% ipython --no-banner

In [1]: import numpy as np

In [2]: np.set_printoptions(precision=2, suppress=True, linewidth=100)

In [3]: rnd = lambda a: np.round(a, 2) + 0

In [4]: X = np.load("block4.npy")

In [5]: print(X)
[[-8  0 -8  7 -2 -9  8]
 [-2 -1  1  1 -8 -9 -7]
 [ 1  9  2 -4  6 -7  0]
 [ 4 -1  9  3  1  6 -2]
 [ 0  8 -4 -1 -9 -6 -2]]

In [6]: W1 = np.array([[3, 0, 3, 0],
   ...:     [3, 1, 1, 1],
   ...:     [0, 0, 2, 1],
   ...:     [2, 3, 0, 3],
   ...:     [1, 0, 1, 1],
   ...:     [3, 0, 3, 2],
   ...:     [1, 2, 1, 0]])

In [7]: c = np.array([-2, -1, -1, 1])

In [8]: hid = np.maximum(X @ W1 + c, 0)

In [9]: print(hid)
[[ 0 36  0  0]
 [ 0  0  0  0]
 [ 5  0  0  0]
 [30  3 45 31]
 [ 0  0  0  0]]

In [10]: print((hid > 0).astype(int))
[[0 1 0 0]
 [0 0 0 0]
 [1 0 0 0]
 [1 1 1 1]
 [0 0 0 0]]

In [11]: W2 = np.array([[3, 2, 1], [2, 3, -1], [-2, 1, 3], [-2, 3, 3]])

In [12]: print(hid @ W2)
[[ 72 108 -36]
 [  0   0   0]
 [ 15  10   5]
 [-56 207 255]
 [  0   0   0]]

In [13]: def softmax(z):
    ...:     e = np.exp(z - z.max(axis=-1, keepdims=True))
    ...:     return e / e.sum(axis=-1, keepdims=True)
    ...: 

In [14]: print(rnd(softmax(X).sum(axis=1)))
[1. 1. 1. 1. 1.]

In [15]: att = X @ X.T / np.sqrt(7)

In [16]: print(softmax(att).round(6).argmax(axis=1))
[0 1 2 3 4]

In [17]: print(rnd(softmax(att)))
[[1. 0. 0. 0. 0.]
 [0. 1. 0. 0. 0.]
 [0. 0. 1. 0. 0.]
 [0. 0. 0. 1. 0.]
 [0. 0. 0. 0. 1.]]

In [18]: print(softmax(att)[3] @ X)
[ 4. -1.  9.  3.  1.  6. -2.]

In [19]: Y = X / np.linalg.norm(X, axis=1, keepdims=True)

In [20]: cov = Y @ Y.T

In [21]: print(rnd(np.linalg.norm(Y, axis=1)))
[1. 1. 1. 1. 1.]

In [22]: print(rnd(np.degrees(np.arccos(np.clip(cov[0, 3], -1, 1)))))
134.88

In [23]: print((cov - 2 * np.eye(5)).round(6).argmax(axis=1))
[4 4 4 2 1]

In [24]: print((np.abs(cov) > 0.9).astype(int))
[[1 0 0 0 0]
 [0 1 0 0 0]
 [0 0 1 0 0]
 [0 0 0 1 0]
 [0 0 0 0 1]]

In [25]: print(rnd(cov[0]))
[ 1.    0.22  0.   -0.71  0.32]

In [26]: E = np.loadtxt("sample8.csv", delimiter=",")

In [27]: print(rnd(E))
[[0.18 0.05 0.16 0.05 0.07 0.01 0.18 0.18 0.05 0.01 0.16 0.14]
 [0.05 0.01 0.04 0.01 0.02 0.   0.05 0.05 0.01 0.   0.04 0.04]
 [0.16 0.04 0.14 0.04 0.06 0.01 0.16 0.16 0.04 0.01 0.14 0.13]
 [0.05 0.01 0.04 0.01 0.02 0.   0.05 0.05 0.01 0.   0.04 0.04]
 [0.07 0.02 0.06 0.02 0.02 0.   0.07 0.07 0.02 0.   0.06 0.05]
 [0.01 0.   0.01 0.   0.   0.   0.01 0.01 0.   0.   0.01 0.01]
 [0.18 0.05 0.16 0.05 0.07 0.01 0.18 0.18 0.05 0.01 0.16 0.14]
 [0.18 0.05 0.16 0.05 0.07 0.01 0.18 0.18 0.05 0.01 0.16 0.14]
 [0.05 0.01 0.04 0.01 0.02 0.   0.05 0.05 0.01 0.   0.04 0.04]
 [0.01 0.   0.01 0.   0.   0.   0.01 0.01 0.   0.   0.01 0.01]
 [0.16 0.04 0.14 0.04 0.06 0.01 0.16 0.16 0.04 0.01 0.14 0.13]
 [0.14 0.04 0.13 0.04 0.05 0.01 0.14 0.14 0.04 0.01 0.13 0.11]]

In [28]: Uu, s, vt = np.linalg.svd(E)

In [29]: print(rnd(s))
[1. 0. 0. 0. 0. 0. 0. 0. 0. 0. 0. 0.]

In [30]: Y = Uu[:, :1] @ np.diag(s[:1]) @ vt[:1]

In [31]: print(rnd(np.linalg.norm(E - Y) / np.linalg.norm(E)))
0.0

In [32]: print(np.linalg.matrix_rank(E, rtol=0.05))
1

In [33]: print(rnd(Y))
[[0.18 0.05 0.16 0.05 0.07 0.01 0.18 0.18 0.05 0.01 0.16 0.14]
 [0.05 0.01 0.04 0.01 0.02 0.   0.05 0.05 0.01 0.   0.04 0.04]
 [0.16 0.04 0.14 0.04 0.06 0.01 0.16 0.16 0.04 0.01 0.14 0.13]
 [0.05 0.01 0.04 0.01 0.02 0.   0.05 0.05 0.01 0.   0.04 0.04]
 [0.07 0.02 0.06 0.02 0.02 0.   0.07 0.07 0.02 0.   0.06 0.05]
 [0.01 0.   0.01 0.   0.   0.   0.01 0.01 0.   0.   0.01 0.01]
 [0.18 0.05 0.16 0.05 0.07 0.01 0.18 0.18 0.05 0.01 0.16 0.14]
 [0.18 0.05 0.16 0.05 0.07 0.01 0.18 0.18 0.05 0.01 0.16 0.14]
 [0.05 0.01 0.04 0.01 0.02 0.   0.05 0.05 0.01 0.   0.04 0.04]
 [0.01 0.   0.01 0.   0.   0.   0.01 0.01 0.   0.   0.01 0.01]
 [0.16 0.04 0.14 0.04 0.06 0.01 0.16 0.16 0.04 0.01 0.14 0.13]
 [0.14 0.04 0.13 0.04 0.05 0.01 0.14 0.14 0.04 0.01 0.13 0.11]]

In [34]: t3 = np.stack([Y, -3 * Y, Y[::-1]])

In [35]: print((t3 @ Y.T).shape)
(3, 12, 12)

In [36]: print(rnd(np.einsum("bij,cij->bc", t3, t3)))
[[ 1.   -3.    0.56]
 [-3.    9.   -1.68]
 [ 0.56 -1.68  1.  ]]

In [37]: print(np.linalg.matrix_rank(t3))
[1 1 1]

In [38]: print(np.linalg.matrix_rank(t3.reshape(3, -1)))
2

In [39]: w, V = np.linalg.eigh(E)

In [40]: print(rnd(np.abs(V[:, -1])))
[0.42 0.11 0.38 0.11 0.16 0.02 0.42 0.42 0.11 0.02 0.38 0.33]

In [41]: Uu, s, vt = np.linalg.svd(E)

In [42]: V = vt[:(s > 1e-8).sum()]

In [43]: rng = np.random.default_rng(51424)

In [44]: vec = E[3] + 4 * E[8] + rng.integers(2) * np.eye(12)[7]

In [45]: print(rnd(vec))
[0.24 0.06 0.21 0.06 0.09 0.01 0.24 0.24 0.06 0.01 0.21 0.19]

In [46]: print(rnd(np.diag(V.T @ V)))
[0.18 0.01 0.14 0.01 0.02 0.   0.18 0.18 0.01 0.   0.14 0.11]

In [47]: M = np.load("layer9.npy")

In [48]: print(M)
[[-4 -4 -2  0 -3  1  1 -1]
 [-3 -5 -4 -5  3  2  0  1]
 [-5 -4 -3  3 -1  4 -4  1]
 [ 2  0 -2 -4  4  0  5  2]
 [ 5  5  2  4  5 -5 -1 -1]
 [ 2  5  5  3 -2  2 -5  2]
 [-3 -3 -1 -5  0  0  5  2]
 [ 1 -4  1 -4 -5 -3 -2  0]]

In [49]: Y = M + rng.integers(-2, 3, (8, 7)) @ rng.integers(-2, 3, (7, 8))

In [50]: print(Y)
[[  0  -9  -8   6   0   3   6   0]
 [ -3   4 -14 -10   0   6   3   1]
 [  0  -2  10   7  11  -5 -10  -6]
 [ -2   9  -9  -8   4   3  10   6]
 [ 10  11  -3   4   5   0  -5  -8]
 [  1  15   0   6   2   6   2  -1]
 [  4  -5   1  -7  -5  -8   9  -4]
 [  7 -10  -1  -4  -7  -6  -2  -1]]

In [51]: print(np.linalg.matrix_rank(Y - M, tol=1e-8))
7

In [52]: print(rnd(np.linalg.svd(Y - M, compute_uv=False)))
[29.6  19.34 15.82 13.23 10.82  5.31  0.27  0.  ]

In [53]: feats = np.load("dump.npy")

In [54]: print(feats)
[[-7  6  6  3  4 -3 -6 -2  4]
 [ 4 -7  6  6  3  4 -3 -6 -2]
 [-2  4 -7  6  6  3  4 -3 -6]
 [-6 -2  4 -7  6  6  3  4 -3]
 [-3 -6 -2  4 -7  6  6  3  4]
 [ 4 -3 -6 -2  4 -7  6  6  3]
 [ 3  4 -3 -6 -2  4 -7  6  6]
 [ 6  3  4 -3 -6 -2  4 -7  6]
 [ 6  6  3  4 -3 -6 -2  4 -7]]

In [55]: Uu, s, vt = np.linalg.svd(feats, full_matrices=False)

In [56]: print(np.allclose(Uu * s @ vt, feats))
True

In [57]: print(rnd(Uu.T @ feats @ vt.T))
[[19.45  0.    0.    0.    0.    0.    0.    0.    0.  ]
 [ 0.   19.45  0.    0.    0.    0.    0.    0.    0.  ]
 [ 0.    0.   17.52  0.    0.    0.    0.    0.    0.  ]
 [ 0.    0.    0.   17.52  0.    0.    0.    0.    0.  ]
 [ 0.    0.    0.    0.   12.19  0.    0.    0.    0.  ]
 [ 0.    0.    0.    0.    0.   12.19  0.    0.    0.  ]
 [ 0.    0.    0.    0.    0.    0.   10.16  0.    0.  ]
 [ 0.    0.    0.    0.    0.    0.    0.   10.16  0.  ]
 [ 0.    0.    0.    0.    0.    0.    0.    0.    5.  ]]

In [58]: print(rnd(Uu.T @ Uu))
[[1. 0. 0. 0. 0. 0. 0. 0. 0.]
 [0. 1. 0. 0. 0. 0. 0. 0. 0.]
 [0. 0. 1. 0. 0. 0. 0. 0. 0.]
 [0. 0. 0. 1. 0. 0. 0. 0. 0.]
 [0. 0. 0. 0. 1. 0. 0. 0. 0.]
 [0. 0. 0. 0. 0. 1. 0. 0. 0.]
 [0. 0. 0. 0. 0. 0. 1. 0. 0.]
 [0. 0. 0. 0. 0. 0. 0. 1. 0.]
 [0. 0. 0. 0. 0. 0. 0. 0. 1.]]

In [59]: print(rnd(vt @ vt.T))
[[1. 0. 0. 0. 0. 0. 0. 0. 0.]
 [0. 1. 0. 0. 0. 0. 0. 0. 0.]
 [0. 0. 1. 0. 0. 0. 0. 0. 0.]
 [0. 0. 0. 1. 0. 0. 0. 0. 0.]
 [0. 0. 0. 0. 1. 0. 0. 0. 0.]
 [0. 0. 0. 0. 0. 1. 0. 0. 0.]
 [0. 0. 0. 0. 0. 0. 1. 0. 0.]
 [0. 0. 0. 0. 0. 0. 0. 1. 0.]
 [0. 0. 0. 0. 0. 0. 0. 0. 1.]]

In [60]: print(Uu.shape, s.shape, vt.shape)
(9, 9) (9,) (9, 9)

In [61]: print(rnd(np.sqrt((s ** 2).sum())), rnd(np.linalg.norm(feats)))
43.58 43.58

In [62]: Y = feats[0, 0] * feats[1:] - np.outer(feats[1:, 0], feats[0])

In [63]: print(Y)
[[  0  25 -66 -54 -37 -16  45  50  -2]
 [  0 -16  61 -36 -34 -27 -40  17  50]
 [  0  50   8  67 -18 -60 -57 -40  45]
 [  0  60  32 -19  61 -51 -60 -27 -16]
 [  0  -3  18   2 -44  61 -18 -34 -37]
 [  0 -46   3  33   2 -19  67 -36 -54]
 [  0 -57 -64   3  18  32   8  61 -66]
 [  0 -78 -57 -46  -3  60  50 -16  25]]

In [64]: print(np.flatnonzero(~Y.round(6).any(axis=1)))
[]

In [65]: print(np.linalg.matrix_rank(Y), np.linalg.matrix_rank(feats))
8 9

In [66]: F = np.loadtxt("mat.csv", delimiter=",")

In [67]: print(F)
[[-3.  0.  1.  1.  3.  1.  3. -2. -1.  0. -2.]
 [-3.  3.  0.  0.  1. -2.  0. -1.  1.  1.  1.]
 [ 3. -1. -1.  3. -2. -2. -1. -1. -1.  1. -2.]
 [ 1. -2. -2. -3. -3. -1.  0. -2.  2.  1. -3.]
 [ 1.  2. -3. -1. -1.  2. -2. -3.  0. -3. -3.]
 [ 2.  3.  1.  2.  0. -3.  2. -2.  3.  2.  1.]
 [ 0.  0.  0.  0.  0.  0.  6.  3.  9.  6.  3.]
 [ 0.  0.  0.  0.  0.  0.  2.  4.  7.  0.  5.]
 [ 0.  0.  0.  0.  0.  0.  8.  6.  3.  2.  3.]
 [ 0.  0.  0.  0.  0.  0.  6.  7.  3.  1.  2.]
 [ 0.  0.  0.  0.  0.  0.  0.  4.  5.  3.  6.]]

In [68]: Y = np.linalg.inv(F)

In [69]: print(np.allclose(Y, F.T))
False

In [70]: print(rnd(np.linalg.slogdet(F)[0]))
-1.0

In [71]: print(rnd(np.linalg.cond(F)))
79.0

In [72]: print((np.abs(Y) > 1e-9).astype(int))
[[1 1 1 1 1 1 1 1 1 1 1]
 [1 1 1 1 1 1 1 1 1 1 1]
 [1 1 1 1 1 1 1 1 1 1 1]
 [1 1 1 1 1 1 1 1 1 1 1]
 [1 1 1 1 1 1 1 1 1 1 1]
 [1 1 1 1 1 1 1 1 1 1 1]
 [0 0 0 0 0 0 1 1 1 1 1]
 [0 0 0 0 0 0 1 1 1 1 1]
 [0 0 0 0 0 0 1 1 1 1 1]
 [0 0 0 0 0 0 1 1 1 1 1]
 [0 0 0 0 0 0 1 1 1 1 1]]

In [73]: print(rnd(np.linalg.det(F) * np.linalg.det(Y)))
1.0

In [74]: idx = rng.permutation(11)

In [75]: print(idx)
[ 4  0  1  6  5  8  3  2  7  9 10]

In [76]: Y = F[idx][:, idx]

In [77]: print(Y)
[[-1.  1.  2. -2.  2.  0. -1. -3. -3. -3. -3.]
 [ 3. -3.  0.  3.  1. -1.  1.  1. -2.  0. -2.]
 [ 1. -3.  3.  0. -2.  1.  0.  0. -1.  1.  1.]
 [ 0.  0.  0.  6.  0.  9.  0.  0.  3.  6.  3.]
 [ 0.  2.  3.  2. -3.  3.  2.  1. -2.  2.  1.]
 [ 0.  0.  0.  8.  0.  3.  0.  0.  6.  2.  3.]
 [-3.  1. -2.  0. -1.  2. -3. -2. -2.  1. -3.]
 [-2.  3. -1. -1. -2. -1.  3. -1. -1.  1. -2.]
 [ 0.  0.  0.  2.  0.  7.  0.  0.  4.  0.  5.]
 [ 0.  0.  0.  6.  0.  3.  0.  0.  7.  1.  2.]
 [ 0.  0.  0.  0.  0.  5.  0.  0.  4.  3.  6.]]

In [78]: print(np.trace(Y))
12.0

In [79]: print(rnd(np.sort(np.abs(np.linalg.eigvals(Y)))))
[ 2.28  2.28  2.3   2.3   2.3   3.49  3.49  5.66  6.04  6.2  21.1 ]

In [80]: print(np.diag(Y))
[-1. -3.  3.  6. -3.  3. -3. -1.  4.  1.  6.]

In [81]: Y = np.array([[1, 3, 0, 0, 1, 3, 3, 1, 1, 2, 0, 1, 2],
    ...:     [0, 2, 2, 3, 3, 0, 0, 0, 2, 0, 2, 3, 2],
    ...:     [0, 3, 2, 0, 3, 1, 0, 3, 3, 0, 1, 1, 1],
    ...:     [1, 1, 1, 0, 3, 0, 1, 2, 1, 0, 3, 2, 0],
    ...:     [1, 3, 1, 3, 1, 3, 3, 3, 0, 2, 0, 3, 1],
    ...:     [2, 1, 2, 1, 1, 0, 3, 1, 3, 3, 2, 2, 1],
    ...:     [2, 0, 0, 2, 3, 1, 0, 2, 1, 0, 3, 1, 2],
    ...:     [3, 0, 2, 0, 3, 3, 2, 0, 0, 0, 0, 3, 2],
    ...:     [0, 3, 2, 2, 0, 3, 1, 3, 1, 3, 2, 3, 3],
    ...:     [1, 0, 1, 1, 2, 2, 0, 1, 3, 2, 2, 1, 3],
    ...:     [0, 3, 1, 0, 3, 1, 2, 2, 1, 2, 2, 1, 0],
    ...:     [3, 3, 3, 1, 1, 3, 1, 0, 0, 0, 0, 1, 2],
    ...:     [3, 3, 1, 2, 3, 0, 1, 1, 2, 1, 1, 1, 2]])

In [82]: J = np.triu(Y)

In [83]: print(J)
[[1 3 0 0 1 3 3 1 1 2 0 1 2]
 [0 2 2 3 3 0 0 0 2 0 2 3 2]
 [0 0 2 0 3 1 0 3 3 0 1 1 1]
 [0 0 0 0 3 0 1 2 1 0 3 2 0]
 [0 0 0 0 1 3 3 3 0 2 0 3 1]
 [0 0 0 0 0 0 3 1 3 3 2 2 1]
 [0 0 0 0 0 0 0 2 1 0 3 1 2]
 [0 0 0 0 0 0 0 0 0 0 0 3 2]
 [0 0 0 0 0 0 0 0 1 3 2 3 3]
 [0 0 0 0 0 0 0 0 0 2 2 1 3]
 [0 0 0 0 0 0 0 0 0 0 2 1 0]
 [0 0 0 0 0 0 0 0 0 0 0 1 2]
 [0 0 0 0 0 0 0 0 0 0 0 0 2]]

In [84]: Y = np.array([[-1, 1],
    ...:     [0, 0],
    ...:     [-3, 2],
    ...:     [3, 0],
    ...:     [2, 0],
    ...:     [3, 0],
    ...:     [-2, -2],
    ...:     [-2, -3],
    ...:     [3, -1],
    ...:     [-1, -2],
    ...:     [0, 2],
    ...:     [2, 2],
    ...:     [-3, 3]])

In [85]: print(np.einsum("ik,kj->ji", J, Y))
[[ -1  15   5   7   0  -1  -5   0  -3  -9   2  -4  -6]
 [ -5  18  -1   1 -10  -7   7  12  12  11   6   8   6]]

In [86]: print(np.linalg.matrix_rank(np.vstack([J, Y.T])))
13

In [87]: print(np.linalg.matrix_rank(J @ Y))
2

In [88]: print(np.vstack([J, Y.T]).shape)
(15, 13)

In [89]: Y = J[0, 0] * J[1:] - np.outer(J[1:, 0], J[0])

In [90]: print(Y)
[[0 2 2 3 3 0 0 0 2 0 2 3 2]
 [0 0 2 0 3 1 0 3 3 0 1 1 1]
 [0 0 0 0 3 0 1 2 1 0 3 2 0]
 [0 0 0 0 1 3 3 3 0 2 0 3 1]
 [0 0 0 0 0 0 3 1 3 3 2 2 1]
 [0 0 0 0 0 0 0 2 1 0 3 1 2]
 [0 0 0 0 0 0 0 0 0 0 0 3 2]
 [0 0 0 0 0 0 0 0 1 3 2 3 3]
 [0 0 0 0 0 0 0 0 0 2 2 1 3]
 [0 0 0 0 0 0 0 0 0 0 2 1 0]
 [0 0 0 0 0 0 0 0 0 0 0 1 2]
 [0 0 0 0 0 0 0 0 0 0 0 0 2]]

In [91]: print(np.flatnonzero(~Y.round(6).any(axis=1)))
[]

In [92]: print(np.linalg.matrix_rank(Y), np.linalg.matrix_rank(J))
11 12

In [93]: rank = np.linalg.matrix_rank(J)

In [94]: print(rank)
12

In [95]: N = np.linalg.svd(J)[2][rank:].T

In [96]: print([int(np.linalg.matrix_rank(J[:, :j + 1])) for j in range(13)])
[1, 2, 3, 3, 4, 5, 6, 7, 8, 9, 10, 11, 12]

In [97]: print([int(np.linalg.matrix_rank(np.delete(J, i, axis=0))) for i in range(13)])
[11, 11, 11, 11, 11, 11, 11, 12, 11, 11, 11, 12, 12]

In [98]: print(np.allclose(J @ N, 0))
True

In [99]: print(np.prod(np.diag(J)), rnd(np.linalg.det(J)))
0 0.0

In [100]: print(np.linalg.matrix_rank(J - J[0, 0] * np.eye(13)))
12

In [101]: print(np.argsort(-np.linalg.norm(J, axis=0).round(6), kind="stable")[:3])
[11 12 10]

In [102]: print([round(float(x), 2) for x in np.linalg.svd(J, compute_uv=False)[:3]])
[13.36, 6.59, 6.19]

In [103]: print(np.linalg.cond(J) > 100)
True
